$ python -q
>>> import numpy as np
>>> import numpy.linalg as la
>>> np.set_printoptions(precision=3, suppress=True, linewidth=120, legacy="1.25")
>>> feats = np.loadtxt("mat.csv", delimiter=",")
>>> feats
array([[ 0.,  2.,  1.,  0.,  0.,  0.,  0.,  0.],
       [ 1.,  3.,  0.,  2.,  3.,  0.,  0.,  0.],
       [ 2.,  1.,  0.,  3.,  2.,  0.,  0.,  0.],
       [ 0.,  0.,  0.,  0.,  0.,  0.,  0.,  0.],
       [ 2.,  3.,  2.,  1.,  3.,  0.,  0.,  0.],
       [ 0.,  0.,  0.,  0.,  0., -5., -1., -3.],
       [ 0.,  0.,  0.,  0.,  0.,  1., -9., -6.],
       [ 0.,  0.,  0.,  0.,  0.,  8.,  9.,  4.]])
>>> left, sv, Vt = la.svd(feats)
>>> V = Vt[:(sv > 1e-8).sum()]
>>> rng = np.random.default_rng(47)
>>> vec = feats[1] + 5 * feats[2] + rng.integers(2) * np.eye(8)[6]
>>> vec
array([11.,  8.,  0., 17., 13.,  0.,  0.,  0.])
>>> np.allclose(V.T @ V @ vec, vec)
True
>>> np.diag(V.T @ V)
array([0.547, 0.931, 0.722, 0.855, 0.945, 1.   , 1.   , 1.   ])
>>> np.round(V.T @ V, 3) + 0
array([[ 0.547, -0.177,  0.355,  0.256,  0.158,  0.   ,  0.   ,  0.   ],
       [-0.177,  0.931,  0.139,  0.1  ,  0.062,  0.   ,  0.   ,  0.   ],
       [ 0.355,  0.139,  0.722, -0.201, -0.123,  0.   ,  0.   ,  0.   ],
       [ 0.256,  0.1  , -0.201,  0.855, -0.089,  0.   ,  0.   ,  0.   ],
       [ 0.158,  0.062, -0.123, -0.089,  0.945,  0.   ,  0.   ,  0.   ],
       [ 0.   ,  0.   ,  0.   ,  0.   ,  0.   ,  1.   ,  0.   ,  0.   ],
       [ 0.   ,  0.   ,  0.   ,  0.   ,  0.   ,  0.   ,  1.   ,  0.   ],
       [ 0.   ,  0.   ,  0.   ,  0.   ,  0.   ,  0.   ,  0.   ,  1.   ]])
>>> cov = feats.T @ feats
>>> np.allclose(cov, cov.T)
True
>>> np.round(la.eigvalsh(cov)[::-1], 3) + 0
array([256.037,  61.659,  52.036,   8.07 ,   5.927,   2.209,   1.062,   0.   ])
>>> la.svd(feats, compute_uv=False) ** 2
array([256.037,  61.659,  52.036,   8.07 ,   5.927,   2.209,   1.062,   0.   ])
>>> r0 = np.array([-1, -2, -1])
>>> np.cross(feats[1, :3], feats[7, :3])
array([0., 0., 0.])
>>> np.array([np.convolve(row, r0, "same") for row in feats])
array([[ -2.,  -5.,  -4.,  -1.,   0.,   0.,   0.,   0.],
       [ -5.,  -7.,  -5.,  -7.,  -8.,  -3.,   0.,   0.],
       [ -5.,  -4.,  -4.,  -8.,  -7.,  -2.,   0.,   0.],
       [  0.,   0.,   0.,   0.,   0.,   0.,   0.,   0.],
       [ -7., -10.,  -8.,  -7.,  -7.,  -3.,   0.,   0.],
       [  0.,   0.,   0.,   0.,   5.,  11.,  10.,   7.],
       [  0.,   0.,   0.,   0.,  -1.,   7.,  23.,  21.],
       [  0.,   0.,   0.,   0.,  -8., -25., -30., -17.]])
